>>> import numpy as np
>>> from numpy import linalg as LA
>>> np.set_printoptions(precision=3, suppress=True, linewidth=160)
>>> m1 = np.load("block3.npy")
>>> m1
array([[-31.101, -13.475,  25.711, -13.409,   7.132, -30.949,   9.803],
       [-30.526, -13.481,  24.777, -14.056,   9.437, -31.428,   8.935],
       [-24.075,  -9.588, -37.341,  10.837,   5.75 ,  -0.67 ,  15.866],
       [-25.251, -11.624, -38.228,  10.509,   6.846,  -1.019,  16.42 ],
       [ -1.736,  -8.524, -25.106, -15.965, -25.113, -35.841, -27.959],
       [ -1.44 ,  -7.642, -25.85 , -15.73 , -24.439, -36.19 , -26.997],
       [ -1.395,  -7.89 , -25.064, -16.684, -23.801, -36.502, -28.747],
       [  1.767,  -7.57 , -27.408, -15.372, -25.429, -35.438, -29.484],
       [-24.697,  -9.022, -37.523,   8.815,   4.577,  -0.904,  17.992],
       [-30.648, -11.433,  27.487, -13.714,   5.709, -29.339,   8.898],
       [-24.334,  -9.044, -37.381,   8.713,   4.601,  -0.524,  18.702],
       [ -0.091,  -8.415, -26.822, -17.348, -24.055, -36.152, -26.71 ],
       [-23.763, -10.164, -36.323,  11.608,   6.96 ,   0.956,  18.413],
       [-29.497, -13.831,  26.633, -13.556,   7.385, -32.009,   9.327],
       [-23.509, -10.4  , -37.219,   8.918,   4.577,   1.724,  20.657],
       [  0.154,  -9.306, -26.001, -16.032, -22.983, -35.575, -28.117],
       [ -0.321,  -8.654, -25.811, -16.954, -22.935, -35.255, -27.406],
       [  1.309,  -8.782, -24.772, -16.27 , -24.148, -35.051, -28.781],
       [  0.761,  -7.183, -25.737, -16.168, -23.94 , -35.465, -28.524],
       [-22.455,  -8.924, -37.733,   8.052,   6.634,   0.08 ,  18.59 ],
       [ -0.407,  -8.128, -26.251, -15.536, -24.157, -36.159, -27.667],
       [ -0.576,  -7.308, -25.201, -17.871, -23.678, -34.283, -28.63 ],
       [ -0.846,  -7.829, -27.317, -17.483, -24.623, -34.758, -28.953],
       [-28.593, -14.639,  25.233, -13.624,  10.117, -29.676,   7.897]])
>>> M2 = np.c_[m1[:, :3] @ np.array([[6, 8, 4], [7, 7, 5], [5, 4, 9]]), np.array([9, 8, 0, 5, 8, 0, 0, 3, 2, 3, 0, 9, 4, 7, 8, 5, 5, 3, 5, 3, 5, 8, 6, 6])]
>>> M2
array([[-152.376, -240.289,   39.62 ,    9.   ],
       [-153.638, -239.467,   33.484,    8.   ],
       [-398.271, -409.08 , -480.309,    0.   ],
       [-424.014, -436.288, -503.176,    5.   ],
       [-195.614, -173.98 , -275.518,    8.   ],
       [-191.384, -168.414, -276.62 ,    0.   ],
       [-188.92 , -166.646, -270.606,    0.   ],
       [-179.428, -148.486, -277.454,    3.   ],
       [-398.951, -410.822, -481.605,    2.   ],
       [-126.484, -215.267,   67.626,    3.   ],
       [-396.217, -407.504, -478.985,    0.   ],
       [-193.561, -166.921, -283.837,    9.   ],
       [-395.341, -406.544, -472.779,    4.   ],
       [-140.634, -226.261,   52.554,    7.   ],
       [-399.949, -409.748, -481.007,    8.   ],
       [-194.223, -167.914, -279.923,    5.   ],
       [-191.559, -166.39 , -276.853,    5.   ],
       [-177.48 , -150.09 , -261.622,    3.   ],
       [-174.4  , -147.141, -264.504,    5.   ],
       [-385.863, -393.04 , -474.037,    3.   ],
       [-190.593, -165.156, -278.527,    5.   ],
       [-180.617, -156.568, -265.653,    8.   ],
       [-196.464, -170.839, -288.382,    6.   ],
       [-147.866, -230.285,   39.53 ,    6.   ]])
>>> LA.matrix_rank(M2)
np.int64(4)
>>> LA.matrix_rank(np.c_[m1, M2])
np.int64(8)
>>> np.round(LA.lstsq(m1, M2[:, 0])[0], 3) + 0
array([6., 7., 5., 0., 0., 0., 0.])
